$ ipython --no-banner

In [1]: import numpy as np

In [2]: import numpy.linalg as la

In [3]: np.set_printoptions(precision=2, suppress=True, linewidth=160, sign=" ")

In [4]: feats = np.array([[0, 0, 0, 0, 1, 0, 0, 2],
   ...:     [2, 3, 0, 1, 2, 0, 0, 1],
   ...:     [0, 0, 1, 0, 0, 0, 2, 0],
   ...:     [2, 0, 0, 3, 2, 0, 0, 3],
   ...:     [2, 3, 0, 0, 0, 0, 0, 2],
   ...:     [0, 0, 2, 0, 0, 1, 2, 0],
   ...:     [0, 0, 3, 0, 0, 1, 3, 0],
   ...:     [1, 0, 0, 3, 0, 0, 0, 3]])

In [5]: np.count_nonzero(feats)
Out[5]: np.int64(25)

In [6]: feats.shape
Out[6]: (8, 8)

In [7]: feats.sum(axis=0)
Out[7]: array([  7,   6,   6,   7,   5,   2,   7,  11])

In [8]: la.svd(feats, compute_uv=False)
Out[8]: array([ 7.82,  5.68,  4.18,  2.07,  1.65,  0.86,  0.59,  0.21])

In [9]: round(la.norm(feats), 2)
Out[9]: np.float64(10.91)

In [10]: np.unravel_index(np.abs(feats).argmax(), feats.shape)
Out[10]: (np.int64(1), np.int64(1))

In [11]: np.diff(feats, axis=0)
Out[11]: 
array([[ 2,  3,  0,  1,  1,  0,  0, -1],
       [-2, -3,  1, -1, -2,  0,  2, -1],
       [ 2,  0, -1,  3,  2,  0, -2,  3],
       [ 0,  3,  0, -3, -2,  0,  0, -1],
       [-2, -3,  2,  0,  0,  1,  2, -2],
       [ 0,  0,  1,  0,  0,  0,  1,  0],
       [ 1,  0, -3,  3,  0, -1, -3,  3]])

In [12]: m1 = np.load("block6.npy")

In [13]: m1
Out[13]: 
array([[ 0.78, -0.42, -0.4 ,  2.5 ,  0.79, -0.62,  0.1 , -0.08,  0.9 ],
       [ 0.19,  1.77, -0.04,  1.52,  0.43, -0.14, -0.66,  1.43, -0.92],
       [-0.24, -0.85, -1.24, -0.49, -1.1 ,  0.11, -1.7 , -1.07, -1.08],
       [-0.88,  0.5 ,  1.96,  1.37, -0.89, -0.93, -0.71,  0.14, -0.31],
       [ 1.86, -1.26, -0.84,  1.04,  0.93, -0.72, -0.72,  0.34, -0.41],
       [ 0.92, -1.55,  0.49,  0.74, -0.09, -2.12,  0.09,  0.65, -0.01],
       [ 0.52,  1.12, -1.27,  0.22, -0.83, -1.52,  0.71, -1.5 ,  0.27],
       [ 0.81, -0.94,  0.61, -0.46,  0.38,  0.73, -0.57, -2.26, -0.88],
       [-0.64,  1.01,  0.19, -0.7 , -0.5 , -1.3 , -0.72,  1.21, -1.76],
       [-1.61,  0.44,  0.25,  0.55, -0.15,  0.25,  2.12, -0.99, -0.53],
       [ 0.01,  0.  ,  1.1 , -1.25, -2.19,  0.54, -0.49,  0.87,  0.31],
       [-0.98,  1.35,  0.7 , -2.15, -0.49,  0.46, -0.16,  0.79,  0.16],
       [ 0.23,  0.22, -0.96,  1.51, -0.23,  0.96, -1.92, -0.99,  0.19],
       [ 0.48, -1.48, -0.72, -0.3 , -1.61, -0.14,  0.74,  0.46, -1.61],
       [ 0.  , -0.12,  0.97, -0.15, -1.24,  0.62, -1.84, -1.63, -0.3 ],
       [-0.39,  0.57,  0.56, -2.21,  1.1 ,  0.9 , -0.51, -0.92,  0.45],
       [-0.9 , -1.21,  0.54, -0.38, -0.64,  2.39,  0.25,  0.01,  0.33],
       [-0.39, -0.87, -0.53, -1.17, -0.78,  2.12, -1.12, -0.07, -0.31],
       [ 1.23, -0.06, -0.82, -0.62,  1.2 ,  0.7 , -1.6 , -1.01,  0.96],
       [ 0.56, -0.22,  0.72, -1.85, -0.9 ,  1.2 , -0.04,  1.24,  0.96],
       [-0.88, -0.62, -1.35,  1.18,  0.9 , -1.05,  0.12, -0.01,  1.64],
       [-0.11, -0.01, -1.02, -0.71,  1.01,  1.59, -1.89, -0.47, -0.27],
       [-0.39,  0.93,  0.22, -0.28,  0.35,  0.86, -2.24, -0.07, -1.4 ]])

In [14]: hat = m1 @ la.solve(m1.T @ m1, m1.T)

In [15]: la.matrix_rank(np.eye(23) - hat)
Out[15]: np.int64(14)

In [16]: np.diag(hat)
Out[16]: 
array([ 0.25,  0.47,  0.42,  0.49,  0.33,  0.42,  0.64,  0.48,  0.41,  0.45,  0.37,  0.26,  0.38,  0.46,  0.38,  0.35,  0.38,  0.26,  0.3 ,  0.35,  0.6 ,
        0.26,  0.3 ])

In [17]: np.allclose(hat @ hat, hat)
Out[17]: True

In [18]: np.round(la.eigvalsh(hat), 2) + 0
Out[18]: array([ 0.,  0.,  0.,  0.,  0.,  0.,  0.,  0.,  0.,  0.,  0.,  0.,  0.,  0.,  1.,  1.,  1.,  1.,  1.,  1.,  1.,  1.,  1.])

In [19]: np.trace(hat)
Out[19]: np.float64(9.0)

In [20]: lab = m1[:, 1] > np.median(m1[:, 1])

In [21]: f = m1[lab].mean(axis=0) - m1[~lab].mean(axis=0)

In [22]: np.argsort(-np.abs(f).round(6), kind="stable")
Out[22]: array([ 1,  0,  2,  8,  7,  3,  5,  6,  4])

In [23]: lab.astype(int)
Out[23]: array([ 0,  1,  0,  1,  0,  0,  1,  0,  1,  1,  1,  1,  1,  0,  0,  1,  0,  0,  0,  0,  0,  1,  1])

In [24]: J = np.load("w.npy")

In [25]: J
Out[25]: 
array([[ 3.,  1.,  0.,  0.,  0.,  0.,  0.,  0.],
       [ 0.,  3.,  1.,  0.,  0.,  0.,  0.,  0.],
       [ 0.,  0.,  3.,  1.,  0.,  0.,  0.,  0.],
       [ 0.,  0.,  0.,  3.,  1.,  0.,  0.,  0.],
       [ 0.,  0.,  0.,  0.,  3.,  1.,  0.,  0.],
       [ 0.,  0.,  0.,  0.,  0.,  3.,  1.,  0.],
       [ 0.,  0.,  0.,  0.,  0.,  0.,  3.,  1.],
       [ 0.,  0.,  0.,  0.,  0.,  0.,  0.,  3.]])

In [26]: x = np.array([-3, 0, -1, -3, -3, 3, 0, 3])

In [27]: y = feats @ x

In [28]: y
Out[28]: array([  3, -12,  -1, -12,   0,   1,   0,  -3])

In [29]: np.round(la.solve(feats, y + feats[:, 1]), 2) + 0
Out[29]: array([-3.,  1., -1., -3., -3.,  3.,  0.,  3.])

In [30]: np.round(la.solve(feats.T, feats[4]), 2) + 0
Out[30]: array([ 0.,  0.,  0.,  0.,  1.,  0.,  0.,  0.])
